>>> import numpy as np
>>> import numpy.linalg as la
>>> np.set_printoptions(precision=2, suppress=True, linewidth=120)
>>> def rd(a):
...     return np.round(a, 2) + 0
... 
>>> mat = np.load("a.npy")
>>> mat
array([[ 9, -1, -5, -4],
       [12,  2, -2, -1],
       [12,  2, -2, -1],
       [12,  2, -2, -1],
       [14,  4,  0,  1]])
>>> rd(la.norm(mat, axis=1))
array([11.09, 12.37, 12.37, 12.37, 14.59])
>>> rd(la.norm(mat) ** 2 / la.norm(mat, 2) ** 2)
np.float64(1.06)
>>> rd(la.norm(mat[1] - mat[4]))
np.float64(4.0)
>>> rd(la.norm(mat, axis=0))
array([26.63,  5.39,  6.08,  4.47])
>>> mat[1] @ mat[4]
np.int64(175)
>>> M = np.load("run15.npy")
>>> M
array([[ -4.19,   1.55,  -1.65, -10.36,  -0.37,   1.68,   1.7 ],
       [ -6.38,  -3.31,  -1.23,  -5.25,  -3.47,  -4.88,  -4.92],
       [ -5.07,  -3.57,  -0.18,  -7.98,  -3.08,  -7.15,  -2.3 ],
       [ -1.72,  -1.79,  -0.02,   0.13,  -2.06,  -3.11,  -2.71],
       [ -5.75,  -3.18,  -0.92,  -5.06,  -3.82,  -5.4 ,  -4.7 ],
       [ -2.15,   1.22,  -1.36,  -4.49,  -0.15,   1.06,   1.1 ],
       [ -0.71,  -0.15,  -0.17,  -7.45,   0.99,  -1.13,   3.69]])
>>> x0 = np.array([9, 5, 0, 5, 6, 2, 1])
>>> rd(np.einsum("ij,j->i", M, x0))
array([ -78.92, -135.72, -138.46,  -45.07, -131.37,  -33.38,  -37.02])
>>> rd(M @ (2 * x0))
array([-157.84, -271.44, -276.92,  -90.14, -262.74,  -66.76,  -74.04])
>>> (M @ x0).argmax()
np.int64(5)
>>> rd(M @ x0)
array([ -78.92, -135.72, -138.46,  -45.07, -131.37,  -33.38,  -37.02])
>>> la.norm(M @ x0) <= la.norm(M, 2) * la.norm(x0) + 1e-9
np.True_
>>> M @ np.eye(7)[0]
array([-4.19, -6.38, -5.07, -1.72, -5.75, -2.15, -0.71])
>>> rd((M * x0).sum(axis=1))
array([ -78.92, -135.72, -138.46,  -45.07, -131.37,  -33.38,  -37.02])
>>> rd(la.norm(M, 2))
np.float64(22.71)
>>> rd(la.norm(M, 1)), rd(la.norm(M, np.inf))
(np.float64(40.72), np.float64(29.44))
>>> rd(la.norm(M[0], 1)), rd(la.norm(M[0], np.inf))
(np.float64(21.5), np.float64(10.36))
>>> rd(la.norm(M, "nuc"))
np.float64(42.26)
>>> rd(la.norm(M) ** 2 / la.norm(M, 2) ** 2)
np.float64(1.38)
>>> rd(la.norm(M, axis=1))
array([11.66, 11.87, 12.96,  5.24, 11.64,  5.52,  8.48])
>>> la.norm(M, axis=1).argmax()
np.int64(2)
>>> rd(la.norm(M, axis=0))
array([11.19,  6.4 ,  2.64, 17.32,  6.44, 10.91,  8.75])
